% python3 -q
>>> import numpy as np
>>> from numpy import linalg as LA
>>> np.set_printoptions(precision=3, suppress=True, linewidth=120)
>>> rd = lambda a: np.round(a, 3) + 0
>>> data = np.load("x.npy")
>>> print(data)
[[-1.  0.  0.  0.  0.]
 [ 0. -3.  8.  4.  4.]
 [ 0. -1.  3. -2. -4.]
 [ 0.  9.  2.  2. -6.]
 [ 0. -7. -3. -1.  7.]]
>>> print(rd(np.sort(LA.eigvals(data).real)))
[-2.865 -1.     0.96   0.96   9.944]
>>> print((LA.matrix_power((data != 0) + (data.T != 0) + np.eye(5), 5) > 0).astype(int))
[[1 0 0 0 0]
 [0 1 1 1 1]
 [0 1 1 1 1]
 [0 1 1 1 1]
 [0 1 1 1 1]]
>>> print(rd(LA.det(data)))
168.0
>>> print((data != 0).astype(int))
[[1 0 0 0 0]
 [0 1 1 1 1]
 [0 1 1 1 1]
 [0 1 1 1 1]
 [0 1 1 1 1]]
>>> def softmax(z):
...     e = np.exp(z - z.max(axis=-1, keepdims=True))
...     return e / e.sum(axis=-1, keepdims=True)
... 
>>> print(rd(softmax(data).sum(axis=1)))
[1. 1. 1. 1. 1.]
>>> scores = data @ data.T / np.sqrt(5)
>>> print(rd(softmax(scores)))
[[0.281 0.18  0.18  0.18  0.18 ]
 [0.    1.    0.    0.    0.   ]
 [0.    0.    0.997 0.003 0.   ]
 [0.    0.    0.    1.    0.   ]
 [0.    0.    0.    0.    1.   ]]
>>> print(rd(softmax(scores + np.triu(np.full(scores.shape, -np.inf), 1))))
[[1. 0. 0. 0. 0.]
 [0. 1. 0. 0. 0.]
 [0. 0. 1. 0. 0.]
 [0. 0. 0. 1. 0.]
 [0. 0. 0. 0. 1.]]
>>> M2 = data[0, 0] * data[1:] - np.outer(data[1:, 0], data[0])
>>> print(M2)
[[ 0.  3. -8. -4. -4.]
 [ 0.  1. -3.  2.  4.]
 [ 0. -9. -2. -2.  6.]
 [ 0.  7.  3.  1. -7.]]
>>> print(np.flatnonzero(~M2.round(6).any(axis=1)))
[]
>>> print(data[:, 0] / data[0, 0])
[ 1. -0. -0. -0. -0.]
>>> print(np.einsum("ij,ji->", data, data))
100.0
>>> print(rd(np.poly(data)))
[   1.   -8.  -18.    4. -155. -168.]
>>> print(rd(LA.det(2 * data)), rd(LA.det(data)))
5376.0 168.0
>>> print(rd(LA.eigvals(data)))
[ 9.944+0.j   -2.865+0.j    0.96 +2.23j  0.96 -2.23j -1.   +0.j  ]
>>> print(np.einsum("ii->", data))
8.0
>>> print(data @ data)
[[  1.   0.   0.   0.   0.]
 [  0.   9.  -4. -24. -40.]
 [  0.  10.   9. -10. -32.]
 [  0.  31. 100.  42. -26.]
 [  0. -34. -88. -31.  39.]]
>>> LA.determinant(data)
Traceback (most recent call last):
  File "<python-input-25>", line 1, in <module>
    LA.determinant(data)
    ^^^^^^^^^^^^^^
AttributeError: module 'numpy.linalg' has no attribute 'determinant'
>>> print(np.allclose(data @ data.T, data.T @ data))
False
>>> print((data + data.T) / 2)
[[-1.   0.   0.   0.   0. ]
 [ 0.  -3.   3.5  6.5 -1.5]
 [ 0.   3.5  3.   0.  -3.5]
 [ 0.   6.5  0.   2.  -3.5]
 [ 0.  -1.5 -3.5 -3.5  7. ]]
